$ python3 -q
>>> import numpy as np
>>> np.set_printoptions(precision=2, suppress=True, linewidth=140, legacy="1.25")
>>> def rd(a):
...     return np.round(a, 2) + 0
... 
>>> arr = np.array([[0.0, 0.0, 0.0, 1.0, 0.0],
...     [0.0, 0.0, 1.0, 2.0, 0.0],
...     [0.0, 1.0, 0.0, 0.0, 0.0],
...     [1.0, 2.0, 0.0, 0.0, 0.0],
...     [0.0, 0.0, 0.0, 0.0, 0.0]])
>>> U, sig, Vh = np.linalg.svd(arr)
>>> vecs = Vh[:(sig > 1e-8).sum()]
>>> rng = np.random.default_rng(72)
>>> x0 = arr[2] + 2 * arr[3] + rng.integers(2) * np.eye(5)[4]
>>> print(x0)
[2. 5. 0. 0. 1.]
>>> print(np.allclose(vecs.T @ vecs @ x0, x0))
False
>>> print(rd(vecs.T @ vecs))
[[1. 0. 0. 0. 0.]
 [0. 1. 0. 0. 0.]
 [0. 0. 1. 0. 0.]
 [0. 0. 0. 1. 0.]
 [0. 0. 0. 0. 0.]]
>>> print(np.unique(arr.round(6), axis=0).shape)
(5, 5)
>>> print(rd(arr @ np.linalg.pinv(arr) @ arr))
[[0. 0. 0. 1. 0.]
 [0. 0. 1. 2. 0.]
 [0. 1. 0. 0. 0.]
 [1. 2. 0. 0. 0.]
 [0. 0. 0. 0. 0.]]
>>> print(rd(np.linalg.eigvalsh(arr).min()))
-2.41
>>> print([round(float(np.linalg.det(arr[:i, :i])), 2) + 0 for i in range(1, 6)])
[0.0, 0.0, 0.0, 1.0, 0.0]
>>> U, sig, Vh = np.linalg.svd(arr)
>>> print(rd(sig))
[2.41 2.41 0.41 0.41 0.  ]
>>> out = U[:, :4] @ np.diag(sig[:4]) @ Vh[:4]
>>> print(rd(np.abs(arr - out).max()))
0.0
>>> print(rd(np.linalg.norm(arr - out, 2)), sig[4])
0.0 0.0
>>> print(rd(out))
[[0. 0. 0. 1. 0.]
 [0. 0. 1. 2. 0.]
 [0. 1. 0. 0. 0.]
 [1. 2. 0. 0. 0.]
 [0. 0. 0. 0. 0.]]
>>> print(np.linalg.matrix_rank(out))
4
>>> print(rd(np.linalg.norm(arr - out) / np.linalg.norm(arr)))
0.0
>>> G = arr.T @ arr
>>> print(rd(np.linalg.eigvalsh(G)[::-1]))
[5.83 5.83 0.17 0.17 0.  ]
>>> print(G)
[[1. 2. 0. 0. 0.]
 [2. 5. 0. 0. 0.]
 [0. 0. 1. 2. 0.]
 [0. 0. 2. 5. 0.]
 [0. 0. 0. 0. 0.]]
>>> print(np.linalg.matrix_rank(G))
4
>>> K = np.load("block8.npy")
>>> print(K)
[[-1.9   3.73 -5.82 -0.06]
 [ 0.11 -0.17  0.48  0.01]
 [ 1.44 -2.65  4.09 -0.03]
 [-0.41  0.75 -1.1   0.02]
 [ 0.16 -0.15  0.51 -0.08]
 [ 0.73 -1.45  2.32 -0.06]
 [-0.12  0.3  -0.71  0.17]
 [ 0.24 -0.67  0.91  0.01]
 [-1.47  3.   -4.77  0.04]
 [-1.99  4.15 -6.1   0.03]
 [-0.15  0.3  -0.34  0.02]
 [-0.78  1.76 -2.63 -0.05]
 [ 0.53 -1.05  1.3  -0.11]]
>>> U, sig, Vh = np.linalg.svd(K)
>>> print(np.argmax(sig[:-1] / (sig[1:] + 1e-6)) + 1)
1
>>> out = U[:, :1] @ np.diag(sig[:1]) @ Vh[:1]
>>> print(np.linalg.matrix_rank(K, rtol=0.05))
1
>>> print(rd(np.abs(K - out).max()))
0.17
>>> print(np.trace(arr))
0.0
>>> print(rd(np.linalg.matrix_power(arr, 4)))
[[ 5. 12.  0.  0.  0.]
 [12. 29.  0.  0.  0.]
 [ 0.  0.  5. 12.  0.]
 [ 0.  0. 12. 29.  0.]
 [ 0.  0.  0.  0.  0.]]
>>> print(rd(np.sort(np.abs(np.linalg.eigvals(arr)))))
[0.   0.41 0.41 2.41 2.41]
>>> out = K / np.linalg.norm(K, axis=1, keepdims=True)
>>> G = out @ out.T
>>> print(rd(np.degrees(np.arccos(np.clip(G[1, 8], -1, 1)))))
167.36
>>> print(rd(G[1]))
[-0.97  1.    0.97 -0.96  0.98  0.98 -0.97  0.96 -0.98 -0.97 -0.93 -0.97  0.94]
>>> print(rd(np.linalg.norm(out, axis=1)))
[1. 1. 1. 1. 1. 1. 1. 1. 1. 1. 1. 1. 1.]
>>> x0 = np.array([0, 3, 2, 5])
>>> target = K @ x0
>>> print(rd(target))
[-0.75  0.5   0.08  0.15  0.17 -0.01  0.33 -0.14 -0.34  0.4   0.32 -0.23 -1.1 ]
>>> print(rd(np.linalg.solve(K.T @ K, K.T @ target)))
[0. 3. 2. 5.]
>>> print(rd(np.linalg.pinv(K) @ K))
[[1. 0. 0. 0.]
 [0. 1. 0. 0.]
 [0. 0. 1. 0.]
 [0. 0. 0. 1.]]
>>> target = target + 0.05 * rng.normal(size=13)
>>> print(rd(target))
[-0.75  0.53  0.    0.08  0.12  0.04  0.39 -0.12 -0.32  0.37  0.26 -0.21 -1.06]
>>> b, *_ = np.linalg.lstsq(K, target)
>>> print(rd(b))
[-0.05  2.8   1.89  5.02]
>>> print(rd(np.linalg.norm(target - K @ b)))
0.15
>>> print(rd(K.T @ (target - K @ b)))
[0. 0. 0. 0.]
>>> mat = np.array([[0, 2, 0], [0, 2, 1], [0, 0, 1]])
>>> print(rd(np.trace(np.linalg.pinv(mat) @ mat)))
2.0
>>> print(np.linalg.lstsq(mat[:-1].T, mat[-1])[2])
2
>>> print(rd(mat @ np.linalg.pinv(mat) @ mat))
[[0. 2. 0.]
 [0. 2. 1.]
 [0. 0. 1.]]
>>> print(np.prod(np.diag(mat)), rd(np.linalg.det(mat)))
0 0.0
>>> print(np.linalg.matrix_rank(mat - mat[0, 0] * np.eye(3)))
2
>>> print(rd(np.sort(np.linalg.eigvals(mat))))
[0. 1. 2.]
>>> print(np.linalg.cond(mat) > 100)
True
>>> print([round(float(x), 2) for x in np.linalg.svd(mat, compute_uv=False)[:3]])
[2.93, 1.18, 0.0]
>>> print(np.linalg.matrix_rank(mat, rtol=0.1))
2
>>> out = np.array([[2], [1], [0], [2]])
>>> feats = np.block([[np.zeros((4, 4)), out], [out.T, np.zeros((1, 1))]])
>>> print(feats)
[[0. 0. 0. 0. 2.]
 [0. 0. 0. 0. 1.]
 [0. 0. 0. 0. 0.]
 [0. 0. 0. 0. 2.]
 [2. 1. 0. 2. 0.]]
>>> print(np.linalg.cond(feats) > 100)
True
>>> print(rd(np.linalg.norm(feats, 2) / np.linalg.norm(feats)))
0.71
>>> print([round(float(x), 2) for x in np.linalg.svd(feats, compute_uv=False)[:3]])
[3.0, 3.0, 0.0]
>>> U, sig, Vh = np.linalg.svd(feats)
>>> vecs = Vh[:(sig > 1e-8).sum()]
>>> x0 = feats[1] + -1 * feats[4] + rng.integers(2) * np.eye(5)[1]
>>> print(x0)
[-2.  0.  0. -2.  1.]
>>> print(rd(np.diag(vecs.T @ vecs)))
[0.44 0.11 0.   0.44 1.  ]
>>> print(np.linalg.matrix_rank(np.vstack([feats, x0])))
3
>>> print(rd(np.linalg.norm(x0 - vecs.T @ vecs @ x0)))
0.94
>>> f = np.array([-1, 0])
>>> print(np.polyval(f, feats[2]))
[0. 0. 0. 0. 0.]
>>> print(np.array([np.convolve(row, f, "same") for row in feats]))
[[ 0.  0.  0.  0. -2.]
 [ 0.  0.  0.  0. -1.]
 [ 0.  0.  0.  0.  0.]
 [ 0.  0.  0.  0. -2.]
 [-2. -1.  0. -2.  0.]]
>>> print(np.cross(feats[2, :3], feats[1, :3]))
[0. 0. 0.]
>>> print(np.convolve(feats[2], f))
[0. 0. 0. 0. 0. 0.]
>>> ev, vecs = np.linalg.eigh(feats)
>>> x0 = np.array([1, 3, 1, 1, 0])
>>> print(np.abs(feats).sum(axis=1).max(), np.abs(ev).max())
5.0 3.0
>>> print(x0 @ feats @ x0 / (x0 @ x0), ev[0], ev[-1])
0.0 -3.0 3.0
>>> data = np.load("out12.npy")
>>> print(data)
[[0 1 3 0 6]
 [3 0 8 2 0]
 [1 2 1 8 1]
 [1 8 1 0 2]
 [5 8 9 7 0]]
>>> print(np.allclose(data, data.T))
False
>>> print(data @ data)
[[36 54 65 68  3]
 [10 35 19 64 30]
 [20 75 37 19 23]
 [35 19 86 38  7]
 [40 79 95 88 53]]
>>> print(rd(np.linalg.det(data)))
-683.0
>>> z = rng.permutation(5)
>>> print(z)
[1 4 3 0 2]
>>> out = data[z][:, z]
>>> print(np.trace(out))
1
>>> print(np.allclose(out, data))
False
>>> x0 = np.array([0, 2, 8, 5, 3])
>>> target = data @ x0
>>> b, lr = np.zeros(5), 1 / np.linalg.norm(data, 2) ** 2
>>> for i in range(250):
...     b -= lr * data.T @ (data @ b - target)
...     if i % 50 == 0: print(i, round(np.linalg.norm(data @ b - target), 2))
... 
0 24.6
50 0.32
100 0.31
150 0.31
200 0.31
>>> print(rd(b))
[2.43 1.66 7.11 4.82 3.51]
>>> print(rd(np.linalg.cond(data)))
159.99
>>> z = rng.permutation(5)
>>> out = data[:, z] * rng.choice([-1, 1], 5)
>>> print(out)
[[-1  0  0 -3 -6]
 [ 0  2  3 -8  0]
 [-2  8  1 -1 -1]
 [-8  0  1 -1 -2]
 [-8  7  5 -9  0]]
>>> U, _, Vh = np.linalg.svd(data.T @ out)
>>> print(rd(np.linalg.lstsq(data, out)[0]))
[[ 0.  0.  1.  0.  0.]
 [-1.  0.  0.  0.  0.]
 [ 0.  0.  0. -1.  0.]
 [ 0.  1.  0.  0.  0.]
 [ 0.  0.  0.  0. -1.]]
>>> print(z)
[1 3 0 2 4]
>>> print(rd(np.linalg.eigvals(mat).sum().real))
3.0
>>> print(np.einsum("ii->", mat))
3
>>> print(np.einsum("ij,ji->", mat, mat))
5
>>> print(rd(np.linalg.det(2 * mat)), rd(np.linalg.det(mat)))
0.0 0.0
>>> print(np.poly(mat))
[ 1. -3.  2.  0.]
>>> F = np.loadtxt("test16.csv", delimiter=",")
>>> print(rd(F))
[[ 0.05  0.03  0.07 -0.09 -0.18]
 [ 0.03  0.02  0.04 -0.05 -0.11]
 [ 0.07  0.04  0.09 -0.12 -0.25]
 [-0.09 -0.05 -0.12  0.15  0.33]
 [-0.18 -0.11 -0.25  0.33  0.69]]
>>> def softmax(z):
...     e = np.exp(z - z.max(axis=-1, keepdims=True))
...     return e / e.sum(axis=-1, keepdims=True)
... 
>>> print(rd(softmax(F[1] + -1)))
[0.21 0.21 0.21 0.19 0.18]
>>> print(rd(softmax(F[1])))
[0.21 0.21 0.21 0.19 0.18]
>>> scores = F @ F.T / np.sqrt(5)
>>> print(rd(softmax(scores)))
[[0.21 0.2  0.21 0.19 0.19]
 [0.2  0.2  0.2  0.2  0.19]
 [0.21 0.21 0.21 0.19 0.18]
 [0.19 0.19 0.19 0.21 0.23]
 [0.17 0.18 0.17 0.22 0.26]]
>>> print(rd(softmax(scores + np.triu(np.full(scores.shape, -np.inf), 1))))
[[1.   0.   0.   0.   0.  ]
 [0.5  0.5  0.   0.   0.  ]
 [0.33 0.33 0.34 0.   0.  ]
 [0.24 0.25 0.24 0.27 0.  ]
 [0.17 0.18 0.17 0.22 0.26]]
>>> print(softmax(scores).round(6).argmax(axis=1))
[2 2 2 4 4]
>>> m1 = np.array([[0.0, 0.0, 0.0, -2.0],
...     [0.0, 0.0, 0.0, -2.0],
...     [0.0, 0.0, 0.0, 2.0],
...     [-2.0, -2.0, 2.0, 0.0]])
>>> U, sig, Vh = np.linalg.svd(m1)
>>> vecs = Vh[:(sig > 1e-8).sum()]
>>> x0 = m1[1] + 2 * m1[2] + rng.integers(2) * np.eye(4)[1]
>>> print(x0)
[0. 1. 0. 2.]
>>> print(np.linalg.matrix_rank(np.vstack([m1, x0])))
3
>>> print(rd(np.linalg.norm(x0 - vecs.T @ vecs @ x0)))
0.82
>>> print(rd(vecs.T @ vecs))
[[ 0.33  0.33 -0.33  0.  ]
 [ 0.33  0.33 -0.33  0.  ]
 [-0.33 -0.33  0.33  0.  ]
 [ 0.    0.    0.    1.  ]]
>>> print(rd(np.diag(vecs.T @ vecs)))
[0.33 0.33 0.33 1.  ]
>>> print(np.argsort(-np.linalg.norm(m1, axis=0).round(6), kind="stable")[:3])
[3 0 1]
>>> print([round(float(x), 2) for x in np.linalg.svd(m1, compute_uv=False)[:3]])
[3.46, 3.46, 0.0]
>>> U, sig, Vh = np.linalg.svd(m1)
>>> print(np.argmax(sig[:-1] / (sig[1:] + 1e-6)) + 1)
2
>>> print(rd(sig))
[3.46 3.46 0.   0.  ]
>>> out = U[:, :2] @ np.diag(sig[:2]) @ Vh[:2]
>>> print(np.linalg.matrix_rank(m1, rtol=0.05))
2
>>> print(rd(out))
[[ 0.  0.  0. -2.]
 [ 0.  0.  0. -2.]
 [ 0.  0.  0.  2.]
 [-2. -2.  2.  0.]]
>>> print(rd(np.abs(m1 - out).max()))
0.0
>>> X = np.eye(3, dtype=int)[rng.permutation(3)] * np.array([-1, 4, 2])
>>> print(X)
[[-1  0  0]
 [ 0  0  2]
 [ 0  4  0]]
>>> f = np.array([3, 1, 3])
>>> out = X + np.outer(f, np.eye(3)[2])
>>> print(np.linalg.matrix_rank(np.linalg.inv(out) - np.linalg.inv(X), tol=1e-8))
1
>>> print(X @ X)
[[1 0 0]
 [0 8 0]
 [0 0 8]]
>>> print((np.linalg.matrix_power((X != 0) + (X.T != 0) + np.eye(3), 3) > 0).astype(int))
[[1 0 0]
 [0 1 1]
 [0 1 1]]
>>> print(rd(np.sort(np.linalg.eigvals(X).real)))
[-2.83 -1.    2.83]
>>> z = rng.permutation(3)
>>> out = X[:, z] * rng.choice([-1, 1], 3)
>>> print(out)
[[1 0 0]
 [0 0 2]
 [0 4 0]]
>>> U, _, Vh = np.linalg.svd(X.T @ out)
>>> print(z)
[0 1 2]
>>> print(rd(np.linalg.pinv(X)))
[[-1.    0.    0.  ]
 [ 0.    0.    0.25]
 [ 0.    0.5   0.  ]]
>>> print(X.T @ X)
[[ 1  0  0]
 [ 0 16  0]
 [ 0  0  4]]
>>> print(X @ X.T)
[[ 1  0  0]
 [ 0  4  0]
 [ 0  0 16]]
>>> z = rng.permutation(3)
>>> print(z)
[0 2 1]
>>> out = X[z][:, z]
>>> print(out)
[[-1  0  0]
 [ 0  0  4]
 [ 0  2  0]]
>>> print(np.allclose(out, X))
False
>>> print(rd(np.linalg.det(out)), rd(np.linalg.det(X[z])))
8.0 -8.0
